$ python3 -q
>>> import numpy as np
>>> import numpy.linalg as la
>>> np.set_printoptions(precision=2, suppress=True, linewidth=200, floatmode="fixed")
>>> rnd = lambda a: np.round(a, 2) + 0
>>> X = np.diag(np.array([1, 0, 1, 1, -3, 2, 0, 0, 2, -3, 0])) + 2 * np.eye(11, k=1) + 2 * np.eye(11, k=-1)
>>> print(X)
[[ 1.00  2.00  0.00  0.00  0.00  0.00  0.00  0.00  0.00  0.00  0.00]
 [ 2.00  0.00  2.00  0.00  0.00  0.00  0.00  0.00  0.00  0.00  0.00]
 [ 0.00  2.00  1.00  2.00  0.00  0.00  0.00  0.00  0.00  0.00  0.00]
 [ 0.00  0.00  2.00  1.00  2.00  0.00  0.00  0.00  0.00  0.00  0.00]
 [ 0.00  0.00  0.00  2.00 -3.00  2.00  0.00  0.00  0.00  0.00  0.00]
 [ 0.00  0.00  0.00  0.00  2.00  2.00  2.00  0.00  0.00  0.00  0.00]
 [ 0.00  0.00  0.00  0.00  0.00  2.00  0.00  2.00  0.00  0.00  0.00]
 [ 0.00  0.00  0.00  0.00  0.00  0.00  2.00  0.00  2.00  0.00  0.00]
 [ 0.00  0.00  0.00  0.00  0.00  0.00  0.00  2.00  2.00  2.00  0.00]
 [ 0.00  0.00  0.00  0.00  0.00  0.00  0.00  0.00  2.00 -3.00  2.00]
 [ 0.00  0.00  0.00  0.00  0.00  0.00  0.00  0.00  0.00  2.00  0.00]]
>>> x0 = np.array([2, -7, -8, 2, -5, 7, -6, -7, -4, 6, -8])
>>> rhs = X @ x0
>>> print(rhs)
[-12.00 -12.00 -18.00 -24.00  33.00  -8.00   0.00 -20.00 -10.00 -42.00  12.00]
>>> print(rnd(la.solve(X, 2 * rhs)))
[  4.00 -14.00 -16.00   4.00 -10.00  14.00 -12.00 -14.00  -8.00  12.00 -16.00]
>>> print(rnd(la.solve(X, rhs)))
[ 2.00 -7.00 -8.00  2.00 -5.00  7.00 -6.00 -7.00 -4.00  6.00 -8.00]
>>> def softmax(z):
...     e = np.exp(z - z.max(axis=-1, keepdims=True))
...     return e / e.sum(axis=-1, keepdims=True)
... 
>>> print(rnd(softmax(X[6])))
[0.04 0.04 0.04 0.04 0.04 0.31 0.04 0.31 0.04 0.04 0.04]
>>> print(rnd(softmax(X[6] + -1)))
[0.04 0.04 0.04 0.04 0.04 0.31 0.04 0.31 0.04 0.04 0.04]
>>> print(rnd(softmax(X).sum(axis=1)))
[1.00 1.00 1.00 1.00 1.00 1.00 1.00 1.00 1.00 1.00 1.00]
>>> scores = X @ X.T / np.sqrt(11)
>>> print(rnd(softmax(scores)[6] @ X))
[ 0.11  0.14  0.18  0.34 -0.05  1.27  0.31  1.03  0.38  0.20  0.07]
>>> print(rnd(la.det(X)))
-1024.0
>>> print(X @ X)
[[ 5.00  2.00  4.00  0.00  0.00  0.00  0.00  0.00  0.00  0.00  0.00]
 [ 2.00  8.00  2.00  4.00  0.00  0.00  0.00  0.00  0.00  0.00  0.00]
 [ 4.00  2.00  9.00  4.00  4.00  0.00  0.00  0.00  0.00  0.00  0.00]
 [ 0.00  4.00  4.00  9.00 -4.00  4.00  0.00  0.00  0.00  0.00  0.00]
 [ 0.00  0.00  4.00 -4.00 17.00 -2.00  4.00  0.00  0.00  0.00  0.00]
 [ 0.00  0.00  0.00  4.00 -2.00 12.00  4.00  4.00  0.00  0.00  0.00]
 [ 0.00  0.00  0.00  0.00  4.00  4.00  8.00  0.00  4.00  0.00  0.00]
 [ 0.00  0.00  0.00  0.00  0.00  4.00  0.00  8.00  4.00  4.00  0.00]
 [ 0.00  0.00  0.00  0.00  0.00  0.00  4.00  4.00 12.00 -2.00  4.00]
 [ 0.00  0.00  0.00  0.00  0.00  0.00  0.00  4.00 -2.00 17.00 -6.00]
 [ 0.00  0.00  0.00  0.00  0.00  0.00  0.00  0.00  4.00 -6.00  4.00]]
>>> print(rnd(la.matrix_power(X, 4)))
[[  45.00   34.00   60.00   24.00   16.00    0.00    0.00    0.00    0.00    0.00    0.00]
 [  34.00   88.00   58.00   76.00   -8.00   16.00    0.00    0.00    0.00    0.00    0.00]
 [  60.00   58.00  133.00   64.00   88.00    8.00   16.00    0.00    0.00    0.00    0.00]
 [  24.00   76.00   64.00  145.00  -96.00   92.00    0.00   16.00    0.00    0.00    0.00]
 [  16.00   -8.00   88.00  -96.00  341.00  -58.00   92.00   -8.00   16.00    0.00    0.00]
 [   0.00   16.00    8.00   92.00  -58.00  196.00   72.00   80.00   32.00   16.00    0.00]
 [   0.00    0.00   16.00    0.00   92.00   72.00  112.00   32.00   80.00   -8.00   16.00]
 [   0.00    0.00    0.00   16.00   -8.00   80.00   32.00  112.00   72.00   92.00   -8.00]
 [   0.00    0.00    0.00    0.00   16.00   32.00   80.00   72.00  196.00  -66.00   76.00]
 [   0.00    0.00    0.00    0.00    0.00   16.00   -8.00   92.00  -66.00  345.00 -134.00]
 [   0.00    0.00    0.00    0.00    0.00    0.00   16.00   -8.00   76.00 -134.00   68.00]]
>>> print(rnd(np.sort(np.abs(la.eigvals(X)))))
[0.18 0.29 1.05 2.26 2.43 2.69 3.42 4.04 4.40 4.54 4.63]
>>> print(np.allclose(X, X.T))
True
>>> print(np.allclose(X @ X.T, X.T @ X))
True
>>> print(rnd(np.abs(la.eigvals(X)).max()))
4.63
>>> J = np.loadtxt("arr.csv", delimiter=",")
>>> print(J)
[[9.00 3.00 9.00 3.00 3.00 3.00 9.00 6.00 6.00]
 [3.00 1.00 3.00 1.00 1.00 1.00 3.00 2.00 2.00]
 [9.00 3.00 9.00 3.00 3.00 3.00 9.00 6.00 6.00]
 [3.00 1.00 3.00 1.00 1.00 1.00 3.00 2.00 2.00]
 [3.00 1.00 3.00 1.00 1.00 1.00 3.00 2.00 2.00]
 [3.00 1.00 3.00 1.00 1.00 1.00 3.00 2.00 2.00]
 [9.00 3.00 9.00 3.00 3.00 3.00 9.00 6.00 6.00]
 [6.00 2.00 6.00 2.00 2.00 2.00 6.00 4.00 4.00]
 [6.00 2.00 6.00 2.00 2.00 2.00 6.00 4.00 4.00]]
>>> # columns 0 and 2 are equal
>>> Y = J / np.sqrt((J ** 2).mean(axis=1, keepdims=True))
>>> print(la.matrix_rank(J - J.mean(axis=1, keepdims=True)))
1
>>> print(rnd(J - J.mean(axis=1, keepdims=True)))
[[ 3.33 -2.67  3.33 -2.67 -2.67 -2.67  3.33  0.33  0.33]
 [ 1.11 -0.89  1.11 -0.89 -0.89 -0.89  1.11  0.11  0.11]
 [ 3.33 -2.67  3.33 -2.67 -2.67 -2.67  3.33  0.33  0.33]
 [ 1.11 -0.89  1.11 -0.89 -0.89 -0.89  1.11  0.11  0.11]
 [ 1.11 -0.89  1.11 -0.89 -0.89 -0.89  1.11  0.11  0.11]
 [ 1.11 -0.89  1.11 -0.89 -0.89 -0.89  1.11  0.11  0.11]
 [ 3.33 -2.67  3.33 -2.67 -2.67 -2.67  3.33  0.33  0.33]
 [ 2.22 -1.78  2.22 -1.78 -1.78 -1.78  2.22  0.22  0.22]
 [ 2.22 -1.78  2.22 -1.78 -1.78 -1.78  2.22  0.22  0.22]]
>>> print(rnd(Y[7]))
[1.44 0.48 1.44 0.48 0.48 0.48 1.44 0.96 0.96]
